$ python -q
>>> import numpy as np
>>> np.set_printoptions(suppress=True, linewidth=200)
>>> def rd(a):
...     return np.round(a, 3) + 0
... 
>>> mat = np.array([[-2, -6, -4, 7, -1, 1, -6],
...     [-6, -6, 5, 2, -7, 9, 6],
...     [-4, 5, 10, -7, -6, -6, 5],
...     [7, 2, -7, 10, -4, 2, -3],
...     [-1, -7, -6, -4, 8, -1, 5],
...     [1, 9, -6, 2, -1, 6, -5],
...     [-6, 6, 5, -3, 5, -5, -8]])
>>> vec = np.array([5, 9, 9, 8, 7, 2, 7])
>>> rhs = mat @ vec
>>> print(rhs)
[-91 -12  40  25 -65  18  14]
>>> print(rd(np.linalg.solve(mat, rhs)))
[5. 9. 9. 8. 7. 2. 7.]
>>> print(rd(np.linalg.solve(mat.T, mat[1])))
[0. 1. 0. 0. 0. 0. 0.]
>>> print(rd(np.linalg.solve(mat, mat[:, 4])))
[0. 0. 0. 0. 1. 0. 0.]
>>> u, g = mat[5], mat[0]
>>> print(u @ u)
184
>>> print(u @ g)
19
>>> pr = (u @ g) / (u @ u) * u
>>> print(np.linalg.matrix_rank(np.outer(u, g)))
1
>>> print(rd(pr))
[ 0.103  0.929 -0.62   0.207 -0.103  0.62  -0.516]
>>> print((g - pr) @ u)
0.0
>>> print(rd(np.linalg.eigvalsh(mat).min()))
-19.518
>>> feats = np.loadtxt("mat.csv", delimiter=",")
>>> print(feats)
[[0. 4. 0. 4.]
 [2. 6. 2. 6.]
 [0. 4. 0. 2.]
 [2. 6. 1. 3.]]
>>> hat = np.triu(np.array([[5, 3, 1, 2], [1, 4, 2, 2], [0, 2, 4, 3], [1, 4, 5, 4]]), 1) + np.eye(4)
>>> A2 = hat @ feats @ np.linalg.inv(hat)
>>> print(A2)
[[ 10.   8. -18.  48.]
 [  6.   8. -18.  42.]
 [  6.   4. -11.  24.]
 [  2.   0.  -1.   2.]]
>>> print(rd(np.poly(A2)))
[  1.  -9. -44. -36.  16.]
>>> A2 = np.array([[9, -5], [5, 5], [-3, 7], [6, -4]])
>>> print(feats @ A2)
[[44.  4.]
 [78. 10.]
 [32. 12.]
 [63. 15.]]
>>> print(np.linalg.matrix_rank(np.vstack([feats, A2.T])))
4
>>> m1 = np.loadtxt("m.csv", delimiter=",")
>>> print(m1)
[[-62.  -2.   1.   0.  -1.   0.  -2.]
 [  1.  -2.   0.   2.   0.   2.   2.]
 [ -2.   2. -18.   0.  -2.  -1.   0.]
 [  2.   1.  -2.  79.   0.  -1.  -2.]
 [  1.   1.  -1.  -1. -19.   0.   1.]
 [  0.   0.   0.   1.  -2.  21.   1.]
 [ -1.  -1.  -1.  -2.   2.   0. -19.]]
>>> vec = np.array([0, 1, 3, 3, -3, 0, 1])
>>> rhs = m1 @ vec
>>> print(rhs)
[  2.   6. -46. 230.  53.  10. -35.]
>>> print(rd(np.linalg.solve(m1, m1[:, 2])))
[0. 0. 1. 0. 0. 0. 0.]
>>> print(rd(np.linalg.solve(m1, rhs)))
[ 0.  1.  3.  3. -3.  0.  1.]
>>> print(rd(np.linalg.solve(m1.T, m1[3])))
[0. 0. 0. 1. 0. 0. 0.]
>>> print(rd(np.linalg.solve(m1, rhs + m1[:, 4])))
[ 0.  1.  3.  3. -2.  0.  1.]
>>> theta = np.radians(120)
>>> R = np.eye(7)
>>> R[6, 6] = R[1, 1] = np.cos(theta)
>>> R[6, 1], R[1, 6] = -np.sin(theta), np.sin(theta)
>>> print(rd(R))
[[ 1.     0.     0.     0.     0.     0.     0.   ]
 [ 0.    -0.5    0.     0.     0.     0.     0.866]
 [ 0.     0.     1.     0.     0.     0.     0.   ]
 [ 0.     0.     0.     1.     0.     0.     0.   ]
 [ 0.     0.     0.     0.     1.     0.     0.   ]
 [ 0.     0.     0.     0.     0.     1.     0.   ]
 [ 0.    -0.866  0.     0.     0.     0.    -0.5  ]]
>>> A2 = m1 @ R.T
>>> print(np.allclose(m1 @ m1.T, A2 @ A2.T))
True
>>> print(rd(R.T @ R))
[[1. 0. 0. 0. 0. 0. 0.]
 [0. 1. 0. 0. 0. 0. 0.]
 [0. 0. 1. 0. 0. 0. 0.]
 [0. 0. 0. 1. 0. 0. 0.]
 [0. 0. 0. 0. 1. 0. 0.]
 [0. 0. 0. 0. 0. 1. 0.]
 [0. 0. 0. 0. 0. 0. 1.]]
>>> print(rd(np.linalg.svd(R, compute_uv=False)))
[1. 1. 1. 1. 1. 1. 1.]
>>> print(R[:, 5] @ R[:, 1])
0.0
>>> A2 = np.array([[2, -2], [-2, 0], [0, 1], [-1, -2], [-1, 2], [2, -2], [-2, -1]])
>>> print(np.linalg.matrix_rank(m1 @ A2))
2
>>> print(np.linalg.matrix_rank(np.vstack([m1, A2.T])))
7
>>> print(A2.T @ m1.T)
[[-115.    4.   -8.  -75.   18.   41.   38.]
 [ 125.  -12.  -16. -160.  -40.  -49.   28.]]
>>> print(np.einsum("ik,kj->ij", m1, A2))
[[-115.  125.]
 [   4.  -12.]
 [  -8.  -16.]
 [ -75. -160.]
 [  18.  -40.]
 [  41.  -49.]
 [  38.   28.]]
>>> X = np.load("test10.npy")
>>> print(X)
[[-6 -3  4 -2 -3 -5  5 -1]
 [-3  0  2  0 -5 -2  2 -2]
 [ 4  2 -2 -4  0  0  1 -4]
 [-2  0 -4  4  5  4  1  0]
 [-3 -5  0  5 -6  2 -1  1]
 [-5 -2  0  4  2  4 -6  1]
 [ 5  2  1  1 -1 -6 -2 -2]
 [-1 -2 -4  0  1  1 -2  0]]
>>> print(np.all(np.linalg.eigvalsh(X) > 0))
False
>>> ev, vecs = np.linalg.eigh(X)
>>> print(rd(np.linalg.svd(X, compute_uv=False)))
[15.501 14.317  8.541  6.214  4.849  4.466  3.655  1.535]
>>> print(ev.sum(), np.trace(X))
-8.0 -8
>>> print(rd(np.linalg.eigvalsh(X @ X)))
[  2.356  13.356  19.948  23.513  38.619  72.957 204.976 240.275]
>>> print(rd(vecs.T @ X @ vecs))
[[-14.317   0.      0.      0.      0.      0.      0.      0.   ]
 [  0.     -8.541   0.      0.      0.      0.      0.      0.   ]
 [  0.      0.     -6.214   0.      0.      0.      0.      0.   ]
 [  0.      0.      0.     -4.466   0.      0.      0.      0.   ]
 [  0.      0.      0.      0.      1.535   0.      0.      0.   ]
 [  0.      0.      0.      0.      0.      3.655   0.      0.   ]
 [  0.      0.      0.      0.      0.      0.      4.849   0.   ]
 [  0.      0.      0.      0.      0.      0.      0.     15.501]]
>>> print((ev > 1e-8).sum(), (ev < -1e-8).sum())
4 4
>>> print(np.unique(ev.round(6) + 0, return_counts=True)[1])
[1 1 1 1 1 1 1 1]
>>> u, g = X[2], X[5]
>>> print(u @ g)
-50
>>> pr = (u @ g) / (u @ u) * u
>>> print(rd(np.linalg.norm(u + g) ** 2 + np.linalg.norm(u - g) ** 2))
318.0
>>> print(rd(g - pr))
[-1.491 -0.246 -1.754  0.491  2.     4.    -5.123 -2.509]
>>> print(rd((g - pr) @ u))
0.0
>>> print(rd(np.sort(np.abs(np.linalg.eigvals(X)))))
[ 1.535  3.655  4.466  4.849  6.214  8.541 14.317 15.501]
>>> print(rd(np.abs(np.linalg.eigvals(X)).max()))
15.501
>>> rng = np.random.default_rng(959813)
>>> z = rng.permutation(8)
>>> print(z)
[5 3 7 2 6 0 1 4]
>>> A2 = X[z][:, z]
>>> print(A2)
[[ 4  4  1  0 -6 -5 -2  2]
 [ 4  4  0 -4  1 -2  0  5]
 [ 1  0  0 -4 -2 -1 -2  1]
 [ 0 -4 -4 -2  1  4  2  0]
 [-6  1 -2  1 -2  5  2 -1]
 [-5 -2 -1  4  5 -6 -3 -3]
 [-2  0 -2  2  2 -3  0 -5]
 [ 2  5  1  0 -1 -3 -5 -6]]
>>> print(np.diag(A2))
[ 4  4  0 -2 -2 -6  0 -6]
>>> W0 = np.loadtxt("dump.csv", delimiter=",")
>>> print(W0)
[[ 1.785 -3.503  2.265 -2.02   0.576]
 [ 0.452 -2.188 -3.489 -2.535  1.188]
 [-0.919 -0.629  2.223 -1.921  3.89 ]
 [-2.28   2.149  3.592  0.012 -1.511]
 [-1.427 -3.589 -0.72  -2.873  1.145]
 [-1.682 -1.204 -3.495  0.638 -2.846]
 [-0.62   2.872  0.681 -1.031 -3.852]
 [ 3.261 -1.006 -0.408  0.287  3.62 ]
 [-1.752  1.819 -0.764  3.266 -2.715]
 [-4.319  1.7    0.623  1.052  1.399]
 [ 2.724 -3.757  0.052 -1.838 -0.28 ]
 [-3.335  0.525 -2.221  1.752 -2.366]
 [-2.562  0.686  1.081  2.414  3.312]
 [ 0.76  -3.267 -0.583 -2.194  2.932]
 [ 3.018  1.423  1.678  1.716  2.848]
 [ 4.314 -0.282  2.018  1.289 -0.761]
 [-0.58  -1.382  3.591  3.118 -0.378]
 [-1.824  2.178 -1.939 -3.416 -1.224]
 [ 2.382 -1.783  3.955 -0.048 -0.711]
 [-1.673 -0.739 -0.208  4.424 -1.427]
 [-3.496 -1.713 -3.113  0.183  0.344]
 [ 3.607  2.131  2.476  0.455 -1.053]
 [-3.043 -1.372  1.384 -1.523 -3.102]
 [-0.689 -1.458 -4.336 -0.472 -1.838]]
>>> vec = np.array([1, 0, 4, 0, 4])
>>> print((W0 @ vec).argmax())
2
>>> print(W0 @ np.eye(5)[3])
[-2.02  -2.535 -1.921  0.012 -2.873  0.638 -1.031  0.287  3.266  1.052 -1.838  1.752  2.414 -2.194  1.716  1.289  3.118 -3.416 -0.048  4.424  0.183  0.455 -1.523 -0.472]
>>> print(np.sign((W0 @ vec).round(6)))
[ 1. -1.  1.  1.  1. -1. -1.  1. -1.  1.  1. -1.  1.  1.  1.  1.  1. -1.  1. -1. -1.  1. -1. -1.]
>>> Q, vecs = np.linalg.qr(W0[:, :1])[0], np.linalg.qr(W0[:, 1:])[0]
>>> sig = np.linalg.svd(Q.T @ vecs, compute_uv=False)
>>> print((sig > 0.9).sum())
0
>>> print(rd(sig))
[0.421]
>>> print(rd(np.linalg.norm(Q @ Q.T - vecs @ vecs.T, 2)))
1.0
>>> print(rd(np.degrees(np.arccos(sig.clip(0, 1)))))
[65.099]
>>> vec = np.array([9, 3, 7, 7, 6])
>>> rhs = W0 @ vec
>>> print(rd(np.linalg.solve(W0.T @ W0, W0.T @ rhs)))
[9. 3. 7. 7. 6.]
>>> print(rd(np.linalg.pinv(W0) @ W0))
[[1. 0. 0. 0. 0.]
 [0. 1. 0. 0. 0.]
 [0. 0. 1. 0. 0.]
 [0. 0. 0. 1. 0.]
 [0. 0. 0. 0. 1.]]
>>> rhs = rhs + 0.05 * rng.normal(size=24)
>>> print(rd(rhs))
[ 10.749 -37.58   15.376   2.111 -41.856 -55.784 -22.534  47.247  -9.058 -13.625  -1.024 -45.875  23.319  -4.854  72.317  56.532  35.286 -54.813  39.229   3.694 -55.123  53.092 -51.045 -55.247]
>>> c, *_ = np.linalg.lstsq(W0, rhs)
>>> print(rd(np.linalg.norm(rhs - W0 @ c)))
0.219
>>> A2 = np.c_[W0[:, :2] @ np.array([[0, 1], [0, 2]]), np.array([-1, -1, -2, 0, -1, -3, 1, 2, -3, 2, -3, 1, 2, 2, 3, -2, -2, 3, -1, 1, -1, 1, 0, 3])]
>>> print(rd(A2))
[[ 0.    -5.221 -1.   ]
 [ 0.    -3.924 -1.   ]
 [ 0.    -2.177 -2.   ]
 [ 0.     2.018  0.   ]
 [ 0.    -8.605 -1.   ]
 [ 0.    -4.09  -3.   ]
 [ 0.     5.124  1.   ]
 [ 0.     1.249  2.   ]
 [ 0.     1.886 -3.   ]
 [ 0.    -0.919  2.   ]
 [ 0.    -4.79  -3.   ]
 [ 0.    -2.285  1.   ]
 [ 0.    -1.19   2.   ]
 [ 0.    -5.774  2.   ]
 [ 0.     5.864  3.   ]
 [ 0.     3.75  -2.   ]
 [ 0.    -3.344 -2.   ]
 [ 0.     2.532  3.   ]
 [ 0.    -1.184 -1.   ]
 [ 0.    -3.151  1.   ]
 [ 0.    -6.922 -1.   ]
 [ 0.     7.869  1.   ]
 [ 0.    -5.787  0.   ]
 [ 0.    -3.605  3.   ]]
>>> print(rd(np.linalg.norm(A2 - W0 @ np.linalg.lstsq(W0, A2)[0], axis=0)))
[0.    0.    8.008]
>>> print(rd(np.linalg.norm(W0, axis=1)))
[5.    5.    5.    5.    5.    5.    5.    5.    5.    5.    4.999 5.    5.    5.    5.    5.    5.001 5.    5.    5.    5.    5.    5.    5.   ]
>>> print(rd(np.linalg.norm(W0[14] - W0[10])))
7.21
>>> print(rd(np.linalg.norm(W0) ** 2 / np.linalg.norm(W0, 2) ** 2))
2.923
>>> print(rd(W0[14] @ W0[10]))
-0.989
>>> print(rd(np.linalg.norm(W0, "nuc")))
53.365
>>> print(rd(np.linalg.norm(W0, 1)), rd(np.linalg.norm(W0, np.inf)))
52.504 10.683
